$ ipython --no-banner

In [1]: import numpy as np

In [2]: from numpy import linalg as LA

In [3]: np.set_printoptions(suppress=True, linewidth=120)

In [4]: W0 = np.load("test8.npy")

In [5]: print(W0)
[[ 1  2  0  2 -2 -1 -1  2  2]
 [ 0 -1  2 -1 -2  0  2  2 -2]
 [ 2  2 -1 -2  2  1  0 -2  2]
 [ 1  1  1 -1  0  0  0  0  0]
 [-1  1  2 -1  2  0  0  0  2]
 [ 2  1 -1  0  2 -2  1  0 -2]
 [ 0  0  2  2 -2 -1  2  1 -1]
 [ 2  0 -2  0  1  0 -1  0  2]
 [ 2  2  1  2 -1  0  0 -1 -2]]

In [6]: Y = W0 / LA.norm(W0, axis=1, keepdims=True)

In [7]: gram = Y @ Y.T

In [8]: print(np.round(LA.norm(Y, axis=1), 2))
[1. 1. 1. 1. 1. 1. 1. 1. 1.]

In [9]: print((gram - 2 * np.eye(9)).round(6).argmax(axis=1))
[6 6 7 2 2 8 1 2 6]

In [10]: J = np.loadtxt("case9.csv", delimiter=",")

In [11]: print(J)
[[ 1. -1. -1.  1. -1.  1.  1. -1.]
 [ 1.  1.  1.  1. -1. -1. -1. -1.]
 [ 1. -1.  1. -1. -1.  1. -1.  1.]
 [ 1.  1. -1. -1.  1.  1. -1. -1.]
 [ 1.  1. -1. -1. -1. -1.  1.  1.]
 [ 1.  1.  1.  1.  1.  1.  1.  1.]]

In [12]: def softmax(z):
    ...:     e = np.exp(z - z.max(axis=-1, keepdims=True))
    ...:     return e / e.sum(axis=-1, keepdims=True)
    ...: 

In [13]: print(np.round(softmax(10 * J[3]), 2) + 0)
[0.25 0.25 0.   0.   0.25 0.25 0.   0.  ]

In [14]: print(np.round(softmax(J[3]), 2))
[0.22 0.22 0.03 0.03 0.22 0.22 0.03 0.03]

In [15]: scores = J @ J.T / np.sqrt(8)

In [16]: print(np.round(softmax(scores)[3] @ J, 2))
[ 1.    0.82 -0.73 -0.73  0.64  0.82 -0.73 -0.73]

In [17]: print(np.round(softmax(scores + np.triu(np.full(scores.shape, -np.inf), 1)), 2))
[[1.   0.   0.   0.   0.   0.  ]
 [0.06 0.94 0.   0.   0.   0.  ]
 [0.05 0.05 0.89 0.   0.   0.  ]
 [0.05 0.05 0.05 0.85 0.   0.  ]
 [0.05 0.05 0.05 0.05 0.81 0.  ]
 [0.05 0.05 0.05 0.05 0.05 0.77]]

In [18]: print(np.round(softmax(scores), 2))
[[0.77 0.05 0.05 0.05 0.05 0.05]
 [0.05 0.77 0.05 0.05 0.05 0.05]
 [0.05 0.05 0.77 0.05 0.05 0.05]
 [0.05 0.05 0.05 0.77 0.05 0.05]
 [0.05 0.05 0.05 0.05 0.77 0.05]
 [0.05 0.05 0.05 0.05 0.05 0.77]]

In [19]: Y = J / np.sqrt((J ** 2).mean(axis=1, keepdims=True))

In [20]: print(np.round(LA.norm(Y, axis=1), 2))
[2.83 2.83 2.83 2.83 2.83 2.83]

In [21]: print(LA.matrix_rank(Y) == LA.matrix_rank(J))
True

In [22]: print(J - J.mean(axis=1, keepdims=True))
[[ 1. -1. -1.  1. -1.  1.  1. -1.]
 [ 1.  1.  1.  1. -1. -1. -1. -1.]
 [ 1. -1.  1. -1. -1.  1. -1.  1.]
 [ 1.  1. -1. -1.  1.  1. -1. -1.]
 [ 1.  1. -1. -1. -1. -1.  1.  1.]
 [ 0.  0.  0.  0.  0.  0.  0.  0.]]

In [23]: rng = np.random.default_rng(9777)

In [24]: Y = J + rng.integers(-2, 3, (6, 5)) @ rng.integers(-2, 3, (5, 8))

In [25]: print(Y)
[[-1. -4.  4. -4. -2.  0. -2. -2.]
 [ 7. -1.  4. -3. -3. -3. -6.  5.]
 [ 3.  6. -9.  0.  4.  2.  3. -2.]
 [-1. -2.  2.  2.  2.  4. -2.  0.]
 [ 1.  5. -8.  3.  5.  3.  4. -1.]
 [ 1.  3. -3.  7. -3. -1.  5.  1.]]

In [26]: print(np.abs(Y - J).sum(axis=1))
[21. 30. 33. 17. 30. 22.]

In [27]: print(np.round(LA.norm(J, axis=1), 2))
[2.83 2.83 2.83 2.83 2.83 2.83]

In [28]: print(round(LA.norm(J, 2), 2))
2.83

In [29]: print(J[0] @ J[1])
0.0

In [30]: print(round(LA.norm(J) ** 2 / LA.norm(J, 2) ** 2, 2))
6.0

In [31]: w1 = np.array([[-5, -3, 5],
    ...:     [-5, -5, 5],
    ...:     [-3, 0, 5],
    ...:     [5, 1, 1],
    ...:     [2, 1, 2],
    ...:     [-3, 3, -4],
    ...:     [-3, 4, 0],
    ...:     [3, -5, -4]])

In [32]: b = np.array([1, -1, -3])

In [33]: act = np.maximum(J @ w1 + b, 0)

In [34]: print(act)
[[ 0. 13.  0.]
 [ 0.  0. 19.]
 [ 0.  0.  0.]
 [ 0.  0.  3.]
 [ 0.  0.  0.]
 [ 0.  0.  7.]]

In [35]: print(np.round((act > 0).mean(axis=0), 2))
[0.   0.17 0.5 ]

In [36]: C = np.array([[1, -3, -2], [-3, -3, -1], [-3, -2, 1]])

In [37]: print((act @ C).round(6).argmax(axis=1))
[2 2 0 2 0 2]

In [38]: print(act @ C)
[[-39. -39. -13.]
 [-57. -38.  19.]
 [  0.   0.   0.]
 [ -9.  -6.   3.]
 [  0.   0.   0.]
 [-21. -14.   7.]]

In [39]: sigma = 3 * 0.7 ** np.arange(4)

In [40]: Q, _ = LA.qr(np.array([[0.0, 1.0, 0.6, 0.5],
    ...:     [-0.2, -0.1, -1.0, 1.3],
    ...:     [1.1, 1.1, -1.6, 1.1],
    ...:     [-0.3, 0.3, 1.0, -0.5]]))

In [41]: F = rng.normal(size=(20, 4)) * sigma @ Q

In [42]: print(F.round(2))
[[ 0.32 -2.32 -0.43 -2.81]
 [-3.84 -1.78  5.65 -0.78]
 [-0.96  0.17  1.53 -2.5 ]
 [-1.14  2.75 -0.41  1.08]
 [-0.05 -8.34  1.58 -7.88]
 [ 0.5  -2.79  1.43 -4.03]
 [-0.57  0.31  0.36  0.83]
 [-2.21 -0.86 -1.19 -1.63]
 [-2.59  2.08  2.26  0.11]
 [-1.32  0.54 -0.13  0.64]
 [-0.59 -1.85 -2.58 -1.02]
 [-1.49  2.02 -0.59  2.49]
 [-0.71 -2.65 -1.22  0.52]
 [-1.22  4.38  3.08  1.73]
 [-1.65 -5.   -0.17 -2.18]
 [-1.38 -5.61  1.58 -1.13]
 [-0.19  0.86 -3.04 -1.01]
 [ 0.28  1.77  0.51  3.32]
 [ 0.11 -3.51  0.88 -1.26]
 [ 1.23 -2.24  0.67 -2.36]]

In [43]: Ac = (F - F.mean(axis=0)) / F.std(axis=0)

In [44]: print(np.argwhere(np.abs(Ac) > 2))
[[1 0]
 [1 2]
 [4 1]
 [4 3]]

In [45]: print(np.round(Ac.std(axis=0), 2))
[1. 1. 1. 1.]

In [46]: b = LA.lstsq(np.delete(Ac, 3, axis=1), Ac[:, 3])[0]

In [47]: print(b.round(2))
[-0.16  0.74 -0.12]

In [48]: Ac = F - F.mean(axis=1)
Traceback (most recent call last):
  Cell In[48], line 1
    Ac = F - F.mean(axis=1)
ValueError: operands could not be broadcast together with shapes (20,4) (20,) 


In [49]: Ac = F - F.mean(axis=0)

In [50]: U, sigma, vt = LA.svd(Ac, full_matrices=False)

In [51]: print(sigma.round(2))
[16.55  8.85  5.75  4.18]

In [52]: print(np.abs(vt[0]).argmax())
1

In [53]: print(round((sigma ** 2).sum() ** 2 / (sigma ** 4).sum(), 2))
1.97

In [54]: print(np.round(np.abs(vt[-1]), 2))
[0.9  0.1  0.32 0.27]

In [55]: print(np.round(Ac.mean(axis=0), 2) + 0)
[0. 0. 0. 0.]

In [56]: print(LA.matrix_rank(Ac))
4

In [57]: print(np.round(vt[0] * np.sign(vt[0, np.abs(vt[0]).argmax()]), 2))
[-0.08  0.8  -0.03  0.6 ]

In [58]: M = np.load("sample4.npy")

In [59]: print(M)
[[5. 4. 0. 0. 0.]
 [4. 5. 4. 0. 0.]
 [0. 4. 8. 4. 0.]
 [0. 0. 4. 7. 4.]
 [0. 0. 0. 4. 9.]]

In [60]: w, evecs = LA.eigh(M)

In [61]: print(np.round(LA.eigvalsh(M + 3 * np.eye(5)), 2))
[ 2.41  5.67 10.07 13.7  17.14]

In [62]: print(np.round(LA.eigvalsh(M @ M), 2))
[  0.34   7.12  50.04 114.58 199.92]

In [63]: print(np.round(LA.svd(M, compute_uv=False), 2))
[14.14 10.7   7.07  2.67  0.59]

In [64]: print(np.round(evecs @ np.diag(w) @ evecs.T, 2) + 0)
[[5. 4. 0. 0. 0.]
 [4. 5. 4. 0. 0.]
 [0. 4. 8. 4. 0.]
 [0. 0. 4. 7. 4.]
 [0. 0. 0. 4. 9.]]

In [65]: print(np.round(np.abs(evecs[:, -1]), 2))
[0.14 0.32 0.58 0.58 0.45]

In [66]: print(np.unique(w.round(6) + 0, return_counts=True)[1])
[1 1 1 1 1]

In [67]: print(w.sum(), np.trace(M))
34.0 34.0

In [68]: print((w > 1e-8).sum(), (w < -1e-8).sum())
4 1

In [69]: x0 = np.array([-4, 0, 1, 5, -4])

In [70]: h = np.maximum(M @ x0, 0)

In [71]: print(np.maximum(M @ (3 * x0), 0))
[ 0.  0. 84. 69.  0.]

In [72]: print(np.maximum(M @ x0, 0) - np.maximum(-M @ x0, 0))
[-20. -12.  28.  23. -16.]

In [73]: print(np.flatnonzero(h > 1e-9))
[2 3]

In [74]: print(np.round(np.sort(np.abs(LA.eigvals(M))), 2))
[ 0.59  2.67  7.07 10.7  14.14]

In [75]: print(M @ M)
[[41. 40. 16.  0.  0.]
 [40. 57. 52. 16.  0.]
 [16. 52. 96. 60. 16.]
 [ 0. 16. 60. 81. 64.]
 [ 0.  0. 16. 64. 97.]]

In [76]: M.inv()
Traceback (most recent call last):
  Cell In[76], line 1
    M.inv()
AttributeError: 'numpy.ndarray' object has no attribute 'inv'


In [77]: print(round(float(np.abs(LA.eigvals(M)).max()), 2))
14.14

In [78]: LA.determinant(M)
Traceback (most recent call last):
  Cell In[78], line 1
    LA.determinant(M)
AttributeError: module 'numpy.linalg' has no attribute 'determinant'


In [79]: A = np.load("x.npy")

In [80]: print(A)
[[ 6  6 13]
 [ 2  3  4]
 [ 0  0  0]
 [ 0  0  0]
 [ 2  3  4]
 [ 6  6 13]
 [ 6  6 13]
 [ 0  0  0]
 [ 0  0  0]
 [ 6  6 13]
 [ 0  0  0]
 [ 2  3  4]
 [ 0  0  0]]

In [81]: U, sigma, vt = LA.svd(A)

In [82]: evecs = vt[:(sigma > 1e-8).sum()]

In [83]: x0 = A[5] + -1 * A[2] + rng.integers(2) * np.eye(3)[2]

In [84]: print(x0)
[ 6.  6. 14.]

In [85]: print(LA.matrix_rank(np.vstack([A, x0])))
3

In [86]: print(np.round(evecs.T @ evecs, 2))
[[ 0.15  0.11  0.34]
 [ 0.11  0.98 -0.05]
 [ 0.34 -0.05  0.86]]

In [87]: print(np.round(np.diag(evecs.T @ evecs), 2))
[0.15 0.98 0.86]

In [88]: print(round(float(LA.norm(A, 1)), 2), round(float(LA.norm(A, np.inf)), 2))
64.0 25.0

In [89]: print(round(float(LA.norm(A, "nuc")), 2))
34.11

In [90]: print(round(LA.norm(A, 2), 2))
32.37

In [91]: print(np.round(LA.norm(A, axis=0), 2))
[12.49 13.08 26.91]

In [92]: print(np.round(LA.norm(A[5], 1), 2), round(float(LA.norm(A[5], np.inf)), 2))
25.0 13.0

In [93]: print(LA.norm(A, axis=1).argmax())
0

In [94]: feats = np.load("mat.npy")

In [95]: print(feats)
[[0 0 0 0 0 0]
 [0 0 0 0 0 1]
 [0 0 0 0 0 0]
 [0 0 0 0 0 0]
 [0 0 0 0 0 1]
 [0 1 0 0 1 0]]

In [96]: rk = LA.matrix_rank(feats)

In [97]: print(rk)
2

In [98]: N = LA.svd(feats)[2][rk:].T

In [99]: print(LA.matrix_rank(feats.T @ feats), LA.matrix_rank(feats @ feats.T))
2 2

In [100]: print(np.allclose(feats @ N, 0))
True

In [101]: print([int(LA.matrix_rank(feats[:i])) for i in range(1, len(feats) + 1)])
[0, 1, 1, 1, 1, 2]

In [102]: print(np.round(np.sort(LA.eigvals(feats).real), 2))
[-1.41  0.    0.    0.    0.    1.41]

In [103]: print(round(float(LA.det(feats)), 2))
0.0

In [104]: Y = np.array([[0.5], [-0.9], [1.2], [-0.2], [1.1], [0.9], [-0.2], [0.6], [0.0]])

In [105]: C = np.array([[-0.2, -1.0, 0.0, 0.8, -1.1, 0.2, -0.1, -0.2]])

In [106]: K = Y @ C

In [107]: print(K.round(2))
[[-0.1  -0.5   0.    0.4  -0.55  0.1  -0.05 -0.1 ]
 [ 0.18  0.9   0.   -0.72  0.99 -0.18  0.09  0.18]
 [-0.24 -1.2   0.    0.96 -1.32  0.24 -0.12 -0.24]
 [ 0.04  0.2   0.   -0.16  0.22 -0.04  0.02  0.04]
 [-0.22 -1.1   0.    0.88 -1.21  0.22 -0.11 -0.22]
 [-0.18 -0.9   0.    0.72 -0.99  0.18 -0.09 -0.18]
 [ 0.04  0.2   0.   -0.16  0.22 -0.04  0.02  0.04]
 [-0.12 -0.6   0.    0.48 -0.66  0.12 -0.06 -0.12]
 [ 0.    0.    0.    0.    0.    0.    0.    0.  ]]

In [108]: print(np.argsort(-LA.norm(K, axis=0).round(6), kind="stable")[:3])
[4 1 3]

In [109]: print([round(float(x), 2) for x in LA.svd(K, compute_uv=False)[:3]])
[3.84, 0.0, 0.0]

In [110]: E = np.load("dump.npy")

In [111]: print(E.round(2))
[[-0.73 -0.92 -0.25 -0.74 -1.43 -3.79 -2.35 -0.03  0.21 -1.02]
 [-0.55 -1.68  1.78 -1.73 -0.2  -1.52  3.26  1.19  0.22  1.13]
 [ 1.64 -2.15 -1.78 -1.24  2.12 -0.53 -0.07 -2.25 -1.44  1.03]
 [-1.46  1.09 -1.92 -0.91 -2.56  0.22  1.95 -2.14 -1.28 -0.75]
 [-2.37 -2.3  -2.13  1.49 -0.67  0.86 -0.46  1.18  0.45  2.08]
 [ 1.09  0.58  0.35  3.75 -0.41 -2.1   1.25 -1.03 -0.64  1.3 ]
 [ 1.28 -1.51  2.25 -0.26 -2.84  1.54 -1.32 -1.32 -0.54  1.31]
 [ 0.36 -2.26 -0.02  1.18 -0.08  0.52  1.06 -1.45  2.73 -2.73]
 [-3.1  -0.58  2.25  0.77  1.68  0.22 -0.46 -1.57 -1.81 -0.78]
 [-1.09  1.48  0.38 -0.87  0.6  -0.41 -0.42 -2.27  3.09  2.3 ]]

In [112]: Q, R = LA.qr(E)

In [113]: print(np.allclose(R.T @ R, E.T @ E))
True

In [114]: print(Q.shape, R.shape)
(10, 10) (10, 10)

In [115]: print(R.round(2) + 0)
[[5. 0. 0. 0. 0. 0. 0. 0. 0. 0.]
 [0. 5. 0. 0. 0. 0. 0. 0. 0. 0.]
 [0. 0. 5. 0. 0. 0. 0. 0. 0. 0.]
 [0. 0. 0. 5. 0. 0. 0. 0. 0. 0.]
 [0. 0. 0. 0. 5. 0. 0. 0. 0. 0.]
 [0. 0. 0. 0. 0. 5. 0. 0. 0. 0.]
 [0. 0. 0. 0. 0. 0. 5. 0. 0. 0.]
 [0. 0. 0. 0. 0. 0. 0. 5. 0. 0.]
 [0. 0. 0. 0. 0. 0. 0. 0. 5. 0.]
 [0. 0. 0. 0. 0. 0. 0. 0. 0. 5.]]

In [116]: print(Q.round(2) + 0)
[[-0.15 -0.18 -0.05 -0.15 -0.29 -0.76 -0.47 -0.01  0.04 -0.2 ]
 [-0.11 -0.34  0.36 -0.35 -0.04 -0.3   0.65  0.24  0.04  0.23]
 [ 0.33 -0.43 -0.36 -0.25  0.42 -0.11 -0.01 -0.45 -0.29  0.21]
 [-0.29  0.22 -0.38 -0.18 -0.51  0.04  0.39 -0.43 -0.26 -0.15]
 [-0.47 -0.46 -0.43  0.3  -0.13  0.17 -0.09  0.24  0.09  0.42]
 [ 0.22  0.12  0.07  0.75 -0.08 -0.42  0.25 -0.21 -0.13  0.26]
 [ 0.26 -0.3   0.45 -0.05 -0.57  0.31 -0.26 -0.26 -0.11  0.26]
 [ 0.07 -0.45  0.    0.24 -0.02  0.1   0.21 -0.29  0.55 -0.55]
 [-0.62 -0.12  0.45  0.15  0.34  0.04 -0.09 -0.31 -0.36 -0.16]
 [-0.22  0.3   0.08 -0.17  0.12 -0.08 -0.08 -0.45  0.62  0.46]]

In [117]: print(np.round(np.abs(np.diag(R)), 2))
[5. 5. 5. 5. 5. 5. 5. 5. 5. 5.]

In [118]: print(np.trace(Q @ Q.T))
10.0

In [119]: print(np.round(Q @ R, 2))
[[-0.73 -0.92 -0.25 -0.74 -1.43 -3.79 -2.35 -0.03  0.21 -1.02]
 [-0.55 -1.68  1.78 -1.73 -0.2  -1.52  3.26  1.19  0.22  1.13]
 [ 1.64 -2.15 -1.78 -1.24  2.12 -0.53 -0.07 -2.25 -1.44  1.03]
 [-1.46  1.09 -1.92 -0.91 -2.56  0.22  1.95 -2.14 -1.28 -0.75]
 [-2.37 -2.3  -2.13  1.49 -0.67  0.86 -0.46  1.18  0.45  2.08]
 [ 1.09  0.58  0.35  3.75 -0.41 -2.1   1.25 -1.03 -0.64  1.3 ]
 [ 1.28 -1.51  2.25 -0.26 -2.84  1.54 -1.32 -1.32 -0.54  1.31]
 [ 0.36 -2.26 -0.02  1.18 -0.08  0.52  1.06 -1.45  2.73 -2.73]
 [-3.1  -0.58  2.25  0.77  1.68  0.22 -0.46 -1.57 -1.81 -0.78]
 [-1.09  1.48  0.38 -0.87  0.6  -0.41 -0.42 -2.27  3.09  2.3 ]]

In [120]: print(np.round(Q.T @ Q, 2) + 0)
[[1. 0. 0. 0. 0. 0. 0. 0. 0. 0.]
 [0. 1. 0. 0. 0. 0. 0. 0. 0. 0.]
 [0. 0. 1. 0. 0. 0. 0. 0. 0. 0.]
 [0. 0. 0. 1. 0. 0. 0. 0. 0. 0.]
 [0. 0. 0. 0. 1. 0. 0. 0. 0. 0.]
 [0. 0. 0. 0. 0. 1. 0. 0. 0. 0.]
 [0. 0. 0. 0. 0. 0. 1. 0. 0. 0.]
 [0. 0. 0. 0. 0. 0. 0. 1. 0. 0.]
 [0. 0. 0. 0. 0. 0. 0. 0. 1. 0.]
 [0. 0. 0. 0. 0. 0. 0. 0. 0. 1.]]

In [121]: print(np.round(E.sum(axis=1), 2))
[-11.06   1.9   -4.66  -7.75  -1.86   4.14  -1.43  -0.67  -3.39   2.79]

In [122]: print(np.round(E.sum(axis=0), 2))
[-4.92 -8.25  0.9   1.44 -3.79 -4.98  2.44 -9.69  1.    3.86]

In [123]: np.zeros(10, 10)
Traceback (most recent call last):
  Cell In[123], line 1
    np.zeros(10, 10)
TypeError: Cannot interpret '10' as a data type


In [124]: LA.rank(E)
Traceback (most recent call last):
  Cell In[124], line 1
    LA.rank(E)
AttributeError: module 'numpy.linalg' has no attribute 'rank'


In [125]: print(np.round(E.mean(axis=0), 2))
[-0.49 -0.82  0.09  0.14 -0.38 -0.5   0.24 -0.97  0.1   0.39]

In [126]: print(E.shape)
(10, 10)

In [127]: print(round(float(np.abs(E).max()), 2))
3.79

In [128]: print(LA.matrix_rank(E))
10

In [129]: print(np.round(LA.norm(E), 2))
15.81
